$ python3 -q
>>> import numpy as np
>>> import numpy.linalg as la
>>> np.set_printoptions(precision=3, suppress=True, linewidth=140, sign=" ")
>>> feats = np.loadtxt("w.csv", delimiter=",")
>>> feats
array([[ 0.,  1.,  0.],
       [ 1.,  0.,  0.],
       [ 0.,  0.,  1.]])
>>> w, vecs = la.eig(feats)
>>> np.prod(w)
np.float64(-1.0)
>>> w
array([ 1., -1.,  1.])
>>> q, R = la.qr(feats)
>>> q.shape, R.shape
((3, 3), (3, 3))
>>> q @ R
array([[ 0.,  1.,  0.],
       [ 1.,  0.,  0.],
       [ 0.,  0.,  1.]])
>>> np.abs(np.diag(R))
array([ 1.,  1.,  1.])
>>> q.T @ q
array([[ 1.,  0.,  0.],
       [ 0.,  1.,  0.],
       [ 0.,  0.,  1.]])
>>> P = np.triu(np.array([[-3, 5, -7], [-2, 2, 8], [-6, -6, -2]]), 1) + np.eye(3)
>>> Y = P @ feats @ la.inv(P)
>>> la.matrix_rank(Y)
np.int64(3)
>>> np.poly(Y)
array([ 1., -1., -1.,  1.])
>>> np.round(la.det(Y), 3)
np.float64(-1.0)
>>> np.allclose(feats @ feats.T, feats.T @ feats)
True
>>> (feats + feats.T) / 2
array([[ 0.,  1.,  0.],
       [ 1.,  0.,  0.],
       [ 0.,  0.,  1.]])
>>> np.round(la.det(feats), 3)
np.float64(-1.0)
>>> np.trace(feats)
np.float64(1.0)
>>> (feats - feats.T) / 2
array([[ 0.,  0.,  0.],
       [ 0.,  0.,  0.],
       [ 0.,  0.,  0.]])
>>> Y = np.array([[-9]])
>>> C = np.array([[-1, 2, -3], [-3, -2, -3], [-1, 3, 3]])
>>> M = np.block([[Y, np.zeros((1, 3))], [np.zeros((3, 1)), C]])
>>> M
array([[-9.,  0.,  0.,  0.],
       [ 0., -1.,  2., -3.],
       [ 0., -3., -2., -3.],
       [ 0., -1.,  3.,  3.]])
>>> w, vecs = la.eigh(feats)
>>> la.eigvalsh(feats @ feats)
array([ 1.,  1.,  1.])
>>> np.round(vecs @ np.diag(w) @ vecs.T, 3) + 0
array([[ 0.,  1.,  0.],
       [ 1.,  0.,  0.],
       [ 0.,  0.,  1.]])
>>> np.round(vecs.T @ vecs, 3) + 0
array([[ 1.,  0.,  0.],
       [ 0.,  1.,  0.],
       [ 0.,  0.,  1.]])
>>> round(float(la.eigvals(M).sum().real), 3)
-9.0
>>> np.einsum("ii->", M)
np.float64(-9.0)
>>> np.kron(np.eye(2, dtype=int), M)
array([[-9.,  0.,  0.,  0., -0.,  0.,  0.,  0.],
       [ 0., -1.,  2., -3.,  0., -0.,  0., -0.],
       [ 0., -3., -2., -3.,  0., -0., -0., -0.],
       [ 0., -1.,  3.,  3.,  0., -0.,  0.,  0.],
       [-0.,  0.,  0.,  0., -9.,  0.,  0.,  0.],
       [ 0., -0.,  0., -0.,  0., -1.,  2., -3.],
       [ 0., -0., -0., -0.,  0., -3., -2., -3.],
       [ 0., -0.,  0.,  0.,  0., -1.,  3.,  3.]])
>>> np.einsum("ij,ji->", M, M)
np.float64(71.0)
>>> round(la.det(M[::-1]), 3)
np.float64(-486.0)
>>> np.poly(M)
array([   1.,    9.,    5.,   -9., -486.])
>>> la.eigvals(M)
array([ 3.341+0.j   , -1.671+3.657j, -1.671-3.657j, -9.   +0.j   ])
>>> round(la.det(2 * M), 3), np.round(la.det(M), 3)
(np.float64(-7776.0), np.float64(-486.0))
>>> round(la.det(M.T), 3)
np.float64(-486.0)
>>> np.round(np.abs(la.eigvals(M)).max(), 3)
np.float64(9.0)
>>> (M - M.T) / 2
array([[ 0. ,  0. ,  0. ,  0. ],
       [ 0. ,  0. ,  2.5, -1. ],
       [ 0. , -2.5,  0. , -3. ],
       [ 0. ,  1. ,  3. ,  0. ]])
>>> np.allclose(M, M.T)
False
>>> (M + M.T) / 2
array([[-9. ,  0. ,  0. ,  0. ],
       [ 0. , -1. , -0.5, -2. ],
       [ 0. , -0.5, -2. ,  0. ],
       [ 0. , -2. ,  0. ,  3. ]])
>>> w1 = np.array([[2, 1, 1, 2, 1], [0, 0, 3, 1, 1], [3, 0, 3, 3, 1], [1, 2, 0, 1, 2]])
>>> beta = np.array([1, 2, -1, -1, 3])
>>> H = np.maximum(M @ w1 + beta, 0)
>>> H
array([[  0.,   0.,   0.,   0.,   0.],
       [  4.,   0.,   2.,   1.,   0.],
       [  0.,   0.,   0.,   0.,   0.],
       [ 13.,   8.,   5.,  10.,  11.]])
>>> la.matrix_rank(H)
np.int64(2)
>>> C = np.array([[2, 1], [1, 0], [2, 2], [1, 1], [2, 0]])
>>> H @ C
array([[  0.,   0.],
       [ 13.,   9.],
       [  0.,   0.],
       [ 76.,  33.]])
>>> w1 @ C
array([[ 11,   6],
       [  9,   7],
       [ 17,  12],
       [  9,   2]])
>>> vec = np.array([3, 0, 2, 1])
>>> target = M @ vec
>>> target
array([-27.,   1.,  -7.,   9.])
>>> np.round(la.solve(M, target), 3) + 0
array([ 3.,  0.,  2.,  1.])
>>> la.solve(M.T, M[0])
array([ 1., -0., -0., -0.])
>>> np.round(la.solve(M, M[:, 1]), 3) + 0
array([ 0.,  1.,  0.,  0.])
>>> J = np.array([[0, 1], [1, 0]])
>>> vec = np.array([0, -3])
>>> target = J @ vec
>>> beta, lr = np.zeros(2), 1 / la.norm(J, 2) ** 2
>>> for i in range(12):
...     beta -= lr * J.T @ (J @ beta - target)
...     if i % 2 == 0: print(i, round(la.norm(J @ beta - target), 3))
... 
0 0.0
2 0.0
4 0.0
6 0.0
8 0.0
10 0.0
>>> beta
array([ 0., -3.])
>>> la.norm(J, axis=0)
array([ 1.,  1.])
>>> J @ J.T
array([[ 1,  0],
       [ 0,  1]])
>>> J[:, 1] @ J[:, 0]
np.int64(0)
>>> la.svd(J, compute_uv=False)
array([ 1.,  1.])
>>> F = np.load("block15.npy")
>>> F
array([[ 2,  0,  0,  0],
       [ 0,  2,  0,  0],
       [ 0,  0, -2,  0],
       [ 0,  0,  0,  1]])
>>> vec = np.array([3, 1, 3, 1])
>>> target = F @ vec
>>> target
array([ 6,  2, -6,  1])
>>> la.solve(F, F[:, 3])
array([ 0.,  0., -0.,  1.])
>>> la.solve(F, -2 * target)
array([-6., -2., -6., -2.])
>>> w, vecs = la.eig(F)
>>> F @ vecs[:, 0] - w[0] * vecs[:, 0]
array([ 0.,  0.,  0.,  0.])
>>> np.sort(la.eigvals(F.T))
array([-2.,  1.,  2.,  2.])
>>> np.sort(la.eigvals(F @ F))
array([ 1.,  4.,  4.,  4.])
>>> m1 = np.load("out7.npy")
>>> m1
array([[-3, -2, -1,  0],
       [ 1,  2,  3,  4],
       [ 5,  6,  7,  8]])
>>> Y = np.array([[2, 0, 1], [0, 0, 2]])
>>> C = np.kron(Y, m1)
>>> la.matrix_rank(C)
np.int64(4)
>>> C.shape
(6, 12)
>>> C
array([[-6, -4, -2,  0,  0,  0,  0,  0, -3, -2, -1,  0],
       [ 2,  4,  6,  8,  0,  0,  0,  0,  1,  2,  3,  4],
       [10, 12, 14, 16,  0,  0,  0,  0,  5,  6,  7,  8],
       [ 0,  0,  0,  0,  0,  0,  0,  0, -6, -4, -2,  0],
       [ 0,  0,  0,  0,  0,  0,  0,  0,  2,  4,  6,  8],
       [ 0,  0,  0,  0,  0,  0,  0,  0, 10, 12, 14, 16]])
>>> Y = m1 / la.norm(m1, axis=1, keepdims=True)
>>> G = Y @ Y.T
>>> la.norm(Y, axis=1)
array([ 1.,  1.,  1.])
>>> (np.abs(G) > 0.9).astype(int)
array([[ 1,  0,  0],
       [ 0,  1,  1],
       [ 0,  1,  1]])
>>> G
array([[ 1.   , -0.488, -0.689],
       [-0.488,  1.   ,  0.969],
       [-0.689,  0.969,  1.   ]])
>>> (G - 2 * np.eye(3)).round(6).argmax(axis=1)
array([ 1,  2,  1])
>>> rank = la.matrix_rank(G)
>>> rank
np.int64(2)
>>> N = la.svd(G)[2][rank:].T
>>> [int(la.matrix_rank(G[:, :j + 1])) for j in range(3)]
[1, 2, 2]
>>> [int(la.matrix_rank(np.delete(G, i, axis=0))) for i in range(3)]
[2, 2, 2]
>>> N.shape
(3, 1)
>>> np.round(G @ N, 3) + 0
array([[ 0.],
       [ 0.],
       [ 0.]])
>>> U, sig, vt = la.svd(m1, full_matrices=False)
>>> (sig > 1e-8).sum()
np.int64(2)
>>> U.shape, sig.shape, vt.shape
((3, 3), (3,), (3, 4))
>>> np.abs(U[:, 0]).round(6).argmax()
np.int64(2)
>>> np.round(U.T @ m1 @ vt.T, 3) + 0
array([[ 14.45 ,   0.   ,   0.   ],
       [  0.   ,   3.032,   0.   ],
       [  0.   ,   0.   ,   0.   ]])
>>> sig.round(3) + 0
array([ 14.45 ,   3.032,   0.   ])
>>> np.round(np.sqrt((sig ** 2).sum()), 3), round(la.norm(m1), 3)
(np.float64(14.765), np.float64(14.765))
>>> np.allclose(U * sig @ vt, m1)
True
>>> X = np.loadtxt("arr.csv", delimiter=",")
>>> X
array([[ 0.155,  0.362],
       [ 0.362,  0.845]])
>>> U, sig, vt = la.svd(X)
>>> sig.round(3) + 0
array([ 1.,  0.])
>>> Y = U[:, :1] @ np.diag(sig[:1]) @ vt[:1]
>>> np.round(la.norm(X - Y) / la.norm(X), 3)
np.float64(0.0)
>>> la.matrix_rank(Y)
np.int64(1)
>>> Y
array([[ 0.155,  0.362],
       [ 0.362,  0.845]])
>>> np.kron(np.eye(2, dtype=int), Y)
array([[ 0.155,  0.362,  0.   ,  0.   ],
       [ 0.362,  0.845,  0.   ,  0.   ],
       [ 0.   ,  0.   ,  0.155,  0.362],
       [ 0.   ,  0.   ,  0.362,  0.845]])
>>> round(float(np.einsum("ii->", Y)), 3)
1.0
>>> round(float(la.det(2 * Y)), 3), round(float(la.det(Y)), 3)
(0.0, 0.0)
>>> U, sig, vt = la.svd(X)
>>> vecs = vt[:(sig > 1e-8).sum()]
>>> rng = np.random.default_rng(12)
>>> vec = X[0] + -1 * X[1] + rng.integers(2) * np.eye(2)[1]
>>> vec
array([-0.207,  0.517])
>>> round(float(la.norm(vec - vecs.T @ vecs @ vec)), 3)
0.394
>>> la.matrix_rank(np.vstack([X, vec]))
np.int64(2)
>>> vecs.T @ vecs
array([[ 0.155,  0.362],
       [ 0.362,  0.845]])
>>> A = np.array([[-5, 0, 0], [5, 5, 0], [4, 3, 5]])
>>> vec = np.array([1, 0, 2])
>>> target = A @ vec
>>> target
array([-5,  5, 14])
>>> la.solve(A, target + A[:, 2])
array([ 1.,  0.,  3.])
>>> np.round(la.solve(A, A[:, 1]), 3) + 0
array([ 0.,  1.,  0.])
>>> r0 = np.array([9, 4, 1])
>>> Y = A + np.outer(r0, np.eye(3)[2])
>>> la.matrix_rank(la.inv(Y) - la.inv(A), tol=1e-8)
np.int64(1)
>>> la.matrix_rank(Y - A)
np.int64(1)
>>> la.matrix_power(A, 3)
array([[-125,    0,    0],
       [ 125,  125,    0],
       [ 175,  225,  125]])
>>> np.trace(A)
np.int64(5)
>>> round(float(la.det(A)), 3)
-125.0
>>> (A - A.T) / 2
array([[ 0. , -2.5, -2. ],
       [ 2.5,  0. , -1.5],
       [ 2. ,  1.5,  0. ]])
>>> np.sort(np.abs(la.eigvals(A)))
array([ 5.,  5.,  5.])
>>> (A + A.T) / 2
array([[-5. ,  2.5,  2. ],
       [ 2.5,  5. ,  1.5],
       [ 2. ,  1.5,  5. ]])
>>> np.sort(la.eigvals(A))
array([-5.,  5.,  5.])
>>> la.matrix_power(A - np.diag(np.diag(A)), 3)
array([[ 0,  0,  0],
       [ 0,  0,  0],
       [ 0,  0,  0]])
>>> w, vecs = la.eig(A)
>>> np.sort(la.eigvals(A.T))
array([-5.,  5.,  5.])
>>> A @ vecs[:, 0] - w[0] * vecs[:, 0]
array([ 0.,  0.,  0.])
>>> np.sort(la.eigvals(la.inv(A)))
array([-0.2,  0.2,  0.2])
>>> w
array([ 5.,  5., -5.])
>>> labels = rng.integers(0, 3, 4)
>>> E = (labels[:, None] == labels) * 3 + np.eye(4)
>>> E
array([[ 4.,  0.,  0.,  3.],
       [ 0.,  4.,  3.,  0.],
       [ 0.,  3.,  4.,  0.],
       [ 3.,  0.,  0.,  4.]])
>>> w, vecs = la.eigh(E)
>>> vecs @ np.diag(w) @ vecs.T
array([[ 4.,  0.,  0.,  3.],
       [ 0.,  4.,  3.,  0.],
       [ 0.,  3.,  4.,  0.],
       [ 3.,  0.,  0.,  4.]])
>>> la.eigvalsh(E + -1 * np.eye(4))
array([ 0.,  0.,  6.,  6.])
>>> w.sum(), np.trace(E)
(np.float64(16.0), np.float64(16.0))
>>> w
array([ 1.,  1.,  7.,  7.])
>>> np.round(vecs.T @ vecs, 3) + 0
array([[ 1.,  0.,  0.,  0.],
       [ 0.,  1.,  0.,  0.],
       [ 0.,  0.,  1.,  0.],
       [ 0.,  0.,  0.,  1.]])
>>> (w > 1e-8).sum(), (w < -1e-8).sum()
(np.int64(4), np.int64(0))
>>> np.unique(w.round(6) + 0, return_counts=True)[1]
array([ 2,  2])
